$ python -q
>>> import numpy as np
>>> import numpy.linalg as la
>>> np.set_printoptions(suppress=True, linewidth=120)
>>> def rnd(a):
...     return np.round(a, 1) + 0
... 
>>> M2 = np.array([[0, 1], [-1, -2]])
>>> basis = np.array([[-2, 1], [-1, -1]])
>>> E = np.block([[M2, np.array([[3, 1], [3, -3]])], [np.zeros((2, 2)), basis]])
>>> E
array([[ 0.,  1.,  3.,  1.],
       [-1., -2.,  3., -3.],
       [ 0.,  0., -2.,  1.],
       [ 0.,  0., -1., -1.]])
>>> gram = E.T @ E
>>> np.diag(gram)
array([ 1.,  5., 23., 12.])
>>> np.trace(gram), (E ** 2).sum()
(np.float64(41.0), np.float64(41.0))
>>> m1 = np.load("a.npy")
>>> print(m1)
[[0 1 1]
 [1 0 1]
 [1 1 0]]
>>> # equal to its transpose
>>> rng = np.random.default_rng(8367)
>>> z = rng.permutation(3)
>>> print(z)
[2 0 1]
>>> M2 = m1[z][:, z]
>>> print(np.allclose(M2, m1))
True
>>> M2
array([[0, 1, 1],
       [1, 0, 1],
       [1, 1, 0]])
>>> M2 = np.array([[1, -2], [-2, 2]])
>>> basis = np.kron(M2, m1)
>>> rnd(la.norm(basis, 2)), rnd(la.norm(M2, 2) * la.norm(m1, 2))
(np.float64(7.1), np.float64(7.1))
>>> M2 = np.array([[-3, 3, 2, 0, 2],
...     [1, 3, 2, 2, -2],
...     [1, -2, 3, -1, 0],
...     [-3, 3, 2, 1, -3],
...     [1, -3, 1, 1, -3]])
>>> mat = np.tril(M2)
>>> mat
array([[-3,  0,  0,  0,  0],
       [ 1,  3,  0,  0,  0],
       [ 1, -2,  3,  0,  0],
       [-3,  3,  2,  1,  0],
       [ 1, -3,  1,  1, -3]])
>>> mat @ mat
array([[  9,   0,   0,   0,   0],
       [  0,   9,   0,   0,   0],
       [ -2, -12,   9,   0,   0],
       [ 11,   8,   8,   1,   0],
       [-11,   1,   2,  -2,   9]])
>>> print(np.trace(mat))
1
>>> (mat - mat.T) / 2
array([[ 0. , -0.5, -0.5,  1.5, -0.5],
       [ 0.5,  0. ,  1. , -1.5,  1.5],
       [ 0.5, -1. ,  0. , -1. , -0.5],
       [-1.5,  1.5,  1. ,  0. , -0.5],
       [ 0.5, -1.5,  0.5,  0.5,  0. ]])
>>> rnd(la.det(mat))
np.float64(81.0)
>>> np.allclose(mat @ mat.T, mat.T @ mat)
False
>>> np.allclose(mat, mat.T)
False
>>> rnd(np.abs(la.eigvals(mat)).max())
np.float64(3.0)
>>> hat = np.triu(np.array([[-1, 2, 0, -3, -1],
...     [0, 2, 2, -3, -2],
...     [1, 0, 3, -3, 1],
...     [-1, 1, 0, 2, -3],
...     [2, -2, -2, 3, -1]]), 1) + np.eye(5)
>>> M2 = hat @ mat @ la.inv(hat)
>>> hat @ mat - mat @ hat
array([[ 10.,   6.,  -7., -13.,   0.],
       [  9.,  -9.,  -8.,   7.,  13.],
       [ 10., -14.,  -1.,   4.,  -9.],
       [ -3.,  15.,  -9.,   3.,  13.],
       [  0.,  -2.,   6.,  -3.,  -3.]])
>>> np.trace(M2), np.trace(mat)
(np.float64(1.0), np.int64(1))
>>> rnd(la.det(M2))
np.float64(81.0)
>>> rnd(np.poly(M2))
array([  1.,  -1., -18.,  18.,  81., -81.])
>>> z = rng.permutation(5)
>>> M2 = mat[:, z] * rng.choice([-1, 1], 5)
>>> M2
array([[ 0,  0,  0, -3,  0],
       [ 0,  0, -3,  1,  0],
       [ 3,  0,  2,  1,  0],
       [ 2,  0, -3, -3,  1],
       [ 1, -3,  3,  1,  1]])
>>> left, _, Vh = la.svd(mat.T @ M2)
>>> rnd(la.lstsq(mat, M2)[0])
array([[ 0.,  0.,  0.,  1.,  0.],
       [ 0.,  0., -1.,  0.,  0.],
       [ 1.,  0.,  0.,  0.,  0.],
       [ 0.,  0.,  0.,  0.,  1.],
       [ 0.,  1.,  0.,  0.,  0.]])
>>> print(z)
[2 4 1 0 3]
>>> rnd(left @ Vh)
array([[ 0.,  0.,  0.,  1.,  0.],
       [ 0.,  0., -1.,  0.,  0.],
       [ 1.,  0.,  0.,  0.,  0.],
       [ 0.,  0.,  0.,  0.,  1.],
       [ 0.,  1.,  0.,  0.,  0.]])
>>> x = np.array([1, 2, -2])
>>> target = m1 @ x
>>> target
array([ 0, -1,  3])
>>> rnd(la.solve(m1.T, m1[2]))
array([0., 0., 1.])
>>> rnd(la.solve(m1, target + m1[:, 1]))
array([ 1.,  3., -2.])
>>> M2 = np.array([[2, 1, -3, -1], [-3, 3, 0, -3], [-1, 1, -1, -2], [2, 1, 2, 1]])
>>> data = np.tril(M2)
>>> print(data)
[[ 2  0  0  0]
 [-3  3  0  0]
 [-1  1 -1  0]
 [ 2  1  2  1]]
>>> left, s = la.svd(data)
Traceback (most recent call last):
  File "<python-input-54>", line 1, in <module>
    left, s = la.svd(data)
    ^^^^^^^
ValueError: too many values to unpack (expected 2)
>>> left, s, Vh = la.svd(data, full_matrices=False)
>>> rnd(np.abs(Vh[0]))
array([0.8, 0.5, 0.2, 0.1])
>>> print(rnd(Vh @ Vh.T))
[[1. 0. 0. 0.]
 [0. 1. 0. 0.]
 [0. 0. 1. 0.]
 [0. 0. 0. 1.]]
>>> np.abs(left[:, 0]).round(6).argmax()
np.int64(1)
>>> print(np.allclose(left * s @ Vh, data))
True
>>> rnd(np.sqrt((s ** 2).sum())), rnd(la.norm(data))
(np.float64(5.9), np.float64(5.9))
>>> left.shape, s.shape, Vh.shape
((4, 4), (4,), (4, 4))
>>> z = rng.permutation(4)
>>> M2 = data[:, z] * rng.choice([-1, 1], 4)
>>> M2
array([[ 0,  0,  0,  2],
       [ 0,  0,  3, -3],
       [ 1,  0,  1, -1],
       [-2,  1,  1,  2]])
>>> left, _, Vh = la.svd(data.T @ M2)
>>> z
array([2, 3, 1, 0])
>>> rnd(la.lstsq(data, M2)[0])
array([[ 0.,  0.,  0.,  1.],
       [ 0.,  0.,  1.,  0.],
       [-1.,  0.,  0.,  0.],
       [ 0.,  1.,  0.,  0.]])
>>> np.trace(data)
np.int64(5)
>>> data.inv()
Traceback (most recent call last):
  File "<python-input-69>", line 1, in <module>
    data.inv()
    ^^^^^^^^
AttributeError: 'numpy.ndarray' object has no attribute 'inv'
>>> print(data @ data)
[[  4   0   0   0]
 [-15   9   0   0]
 [ -4   2   1   0]
 [  1   6   0   1]]
>>> la.matrix_power(data, 4)
array([[  16,    0,    0,    0],
       [-195,   81,    0,    0],
       [ -50,   20,    1,    0],
       [ -85,   60,    0,    1]])
>>> assert data == data.T
Traceback (most recent call last):
  File "<python-input-72>", line 1, in <module>
    assert data == data.T
           ^^^^^^^^^^^^^^
ValueError: The truth value of an array with more than one element is ambiguous. Use a.any() or a.all()
>>> la.determinant(data)
Traceback (most recent call last):
  File "<python-input-73>", line 1, in <module>
    la.determinant(data)
    ^^^^^^^^^^^^^^
AttributeError: module 'numpy.linalg' has no attribute 'determinant'
>>> (data + data.T) / 2
array([[ 2. , -1.5, -0.5,  1. ],
       [-1.5,  3. ,  0.5,  0.5],
       [-0.5,  0.5, -1. ,  1. ],
       [ 1. ,  0.5,  1. ,  1. ]])
>>> la.matrix_rank(data - data[0, 0] * np.eye(4))
np.int64(3)
>>> la.matrix_power(data - np.diag(np.diag(data)), 4)
array([[0, 0, 0, 0],
       [0, 0, 0, 0],
       [0, 0, 0, 0],
       [0, 0, 0, 0]])
>>> data @ data
array([[  4,   0,   0,   0],
       [-15,   9,   0,   0],
       [ -4,   2,   1,   0],
       [  1,   6,   0,   1]])
>>> print(np.prod(np.diag(data)), rnd(la.det(data)))
-6 -6.0
>>> Q, r_ = la.qr(data)
>>> rnd(np.trace(Q @ Q.T))
np.float64(4.0)
>>> print(rnd(Q @ r_))
[[ 2.  0.  0.  0.]
 [-3.  3.  0.  0.]
 [-1.  1. -1.  0.]
 [ 2.  1.  2.  1.]]
>>> np.allclose(r_.T @ r_, data.T @ data)
True
>>> rnd(np.abs(np.diag(r_)))
array([4.2, 2.7, 1.5, 0.3])
>>> rnd(abs(r_[0, 0])), rnd(la.norm(data[:, 0]))
(np.float64(4.2), np.float64(4.2))
>>> M = np.diag(3 * np.array([1, 1, -1, 2, 3])) + np.array([[-2, 3, -2, -3, -4],
...     [-5, 5, -4, 3, 1],
...     [-2, -1, 4, -5, 5],
...     [5, -3, 3, 1, -3],
...     [-2, 0, 4, 0, 3]])
>>> M
array([[ 1,  3, -2, -3, -4],
       [-5,  8, -4,  3,  1],
       [-2, -1,  1, -5,  5],
       [ 5, -3,  3,  7, -3],
       [-2,  0,  4,  0, 12]])
>>> def softmax(z):
...     e = np.exp(z - z.max(axis=-1, keepdims=True))
...     return e / e.sum(axis=-1, keepdims=True)
... 
>>> rnd(softmax(M[4]))
array([0., 0., 0., 0., 1.])
>>> scores = M @ M.T / np.sqrt(5)
>>> rnd(softmax(scores))
array([[1., 0., 0., 0., 0.],
       [0., 1., 0., 0., 0.],
       [0., 0., 0., 0., 1.],
       [0., 0., 0., 1., 0.],
       [0., 0., 0., 0., 1.]])
>>> rnd(la.det(M.T))
np.float64(800.0)
>>> rnd(la.det(2 * M)), rnd(la.det(M))
(np.float64(25600.0), np.float64(800.0))
>>> rnd(la.det(M[::-1]))
np.float64(800.0)
>>> rnd(la.eigvals(M).sum().real)
np.float64(29.0)
>>> rnd(la.eigvals(M))
array([14.8+0.j ,  5.3+5.6j,  5.3-5.6j,  3.4+0.j ,  0.3+0.j ])
>>> J = np.loadtxt("mat.csv", delimiter=",")
>>> J
array([[35., -2., 13.],
       [-2., 18.,  6.],
       [13.,  6., 22.]])
>>> Q, r_ = la.qr(J)
>>> rnd(np.abs(np.diag(r_)))
array([37.4, 19.1, 12.8])
>>> rnd(Q @ r_)
array([[35., -2., 13.],
       [-2., 18.,  6.],
       [13.,  6., 22.]])
>>> np.allclose(r_.T @ r_, J.T @ J)
True
>>> rnd(Q.T @ Q)
array([[1., 0., 0.],
       [0., 1., 0.],
       [0., 0., 1.]])
>>> rnd(abs(r_[0, 0])), rnd(la.norm(J[:, 0]))
(np.float64(37.4), np.float64(37.4))
>>> rnd(Q)
array([[-0.9,  0.1, -0.3],
       [ 0.1, -0.9, -0.3],
       [-0.3, -0.3,  0.9]])
>>> F = np.load("data.npy")
>>> rnd(F)
array([[-8.8, -8.6,  3.6,  4. ],
       [-6.4, -6.1,  2.8,  3.7],
       [-5.2, -4.8,  2.4,  3.5],
       [-4.8, -4.4,  2.2,  3.3],
       [-4.6, -4.2,  2.1,  3.3],
       [-3.2, -3. ,  1.6,  2.7],
       [-2.1, -2.1,  1. ,  2.1],
       [-2. , -2. ,  1. ,  2. ],
       [-1.8, -1.9,  0.9,  1.9],
       [-1.8, -1.9,  0.9,  1.9],
       [-1.7, -1.7,  0.8,  1.7],
       [-1.2, -1.5,  0.6,  1.3],
       [-0.9, -1.2,  0.4,  1. ],
       [-0.4, -0.8,  0.1,  0.3],
       [ 0. ,  0. ,  0. ,  0. ],
       [ 0.5,  2.1,  0.2,  0.7],
       [ 1.1,  4.5,  0.5,  2. ],
       [ 1.1,  4.5,  0.5,  2. ],
       [ 1.2,  4.9,  0.6,  2.2],
       [ 2.3,  9.1,  1.2,  4.7],
       [ 3.2, 12.5,  1.6,  6.7],
       [ 3.5, 13.3,  1.7,  7.2],
       [ 6.6, 23.7,  2.9, 13.6],
       [ 7.2, 25.3,  3.1, 14.6]])
>>> rnd(la.norm(F, 2) / la.norm(F))
np.float64(0.9)
>>> np.argsort(-la.norm(F, axis=0).round(6), kind="stable")[:3]
array([1, 3, 0])
>>> print([round(float(x), 1) for x in la.svd(F, compute_uv=False)[:3]])
[50.0, 20.6, 1.7]
>>> basis = F[[19, 11]].astype(float)
>>> for _ in range(3):
...     z = la.norm(F[:, None] - basis, axis=-1).argmin(axis=1)
...     basis = np.array([F[z == j].mean(axis=0) for j in range(2)])
... 
>>> z
array([1, 1, 1, 1, 1, 1, 1, 1, 1, 1, 1, 1, 1, 1, 1, 1, 1, 1, 1, 0, 0, 0, 0, 0])
>>> np.bincount(z)
array([ 5, 19])
>>> rnd(basis)
array([[ 4.6, 16.8,  2.1,  9.4],
       [-2.2, -1.5,  1.2,  2.1]])
>>> X = np.load("w.npy")
>>> print(rnd(X))
[[-0.1 -0.6  0.6 -0.4 -0.4]
 [ 1.   0.  -0.1 -0.2 -0.1]
 [-0.2 -0.3 -0.7  0.  -0.6]
 [-0.1 -0.1 -0.3 -0.8  0.5]
 [ 0.1 -0.8 -0.1  0.4  0.5]]
>>> ang = np.radians(90)
>>> r_ = np.eye(5)
>>> r_[4, 4] = r_[3, 3] = np.cos(ang)
>>> r_[4, 3], r_[3, 4] = -np.sin(ang), np.sin(ang)
>>> rnd(r_)
array([[ 1.,  0.,  0.,  0.,  0.],
       [ 0.,  1.,  0.,  0.,  0.],
       [ 0.,  0.,  1.,  0.,  0.],
       [ 0.,  0.,  0.,  0.,  1.],
       [ 0.,  0.,  0., -1.,  0.]])
>>> M2 = X @ r_.T
>>> np.allclose(la.norm(X, axis=1), la.norm(M2, axis=1))
True
>>> rnd(np.abs(M2 - X).max(axis=0))
array([0. , 0. , 0. , 1.3, 0.9])
>>> print(np.allclose(X @ X.T, M2 @ M2.T))
True
>>> x = np.array([1, 1, 1, 1, 1])
>>> target = X @ x
>>> coef, lr = np.zeros(5), 1 / la.norm(X, 2) ** 2
>>> for i in range(10):
...     coef -= lr * X.T @ (X @ coef - target)
...     if i % 2 == 0: print(i, round(la.norm(X @ coef - target), 1))
... 
0 0.0
2 0.0
4 0.0
6 0.0
8 0.0
>>> coef
array([1., 1., 1., 1., 1.])
>>> rnd(la.cond(X))
np.float64(1.0)
>>> z = rng.permutation(5)
>>> M2 = X[:, z] * rng.choice([-1, 1], 5)
>>> rnd(M2)
array([[-0.6,  0.1,  0.4,  0.4, -0.6],
       [ 0. , -1. ,  0.2,  0.1,  0.1],
       [-0.3,  0.2,  0. ,  0.6,  0.7],
       [-0.1,  0.1,  0.8, -0.5,  0.3],
       [-0.8, -0.1, -0.4, -0.5,  0.1]])
>>> left, _, Vh = la.svd(X.T @ M2)
>>> rnd(left @ Vh)
array([[ 0., -1.,  0.,  0.,  0.],
       [ 1.,  0.,  0.,  0.,  0.],
       [ 0.,  0.,  0.,  0., -1.],
       [ 0.,  0., -1.,  0.,  0.],
       [ 0.,  0.,  0., -1.,  0.]])
>>> gram = mat.T @ mat
>>> rnd(la.eigvalsh(gram)[::-1])
array([41. , 19. , 10.7,  6.2,  0.1])
>>> rnd(la.svd(mat, compute_uv=False) ** 2)
array([41. , 19. , 10.7,  6.2,  0.1])
>>> np.diag(gram)
array([21, 31, 14,  2,  9])
>>> print(rnd(X[:, 4] @ X[:, 2]))
0.0
>>> rnd(X @ X.T)
array([[1., 0., 0., 0., 0.],
       [0., 1., 0., 0., 0.],
       [0., 0., 1., 0., 0.],
       [0., 0., 0., 1., 0.],
       [0., 0., 0., 0., 1.]])
>>> print(rnd(la.norm(X, axis=0)))
[1. 1. 1. 1. 1.]
>>> rnd(la.svd(X, compute_uv=False))
array([1., 1., 1., 1., 1.])
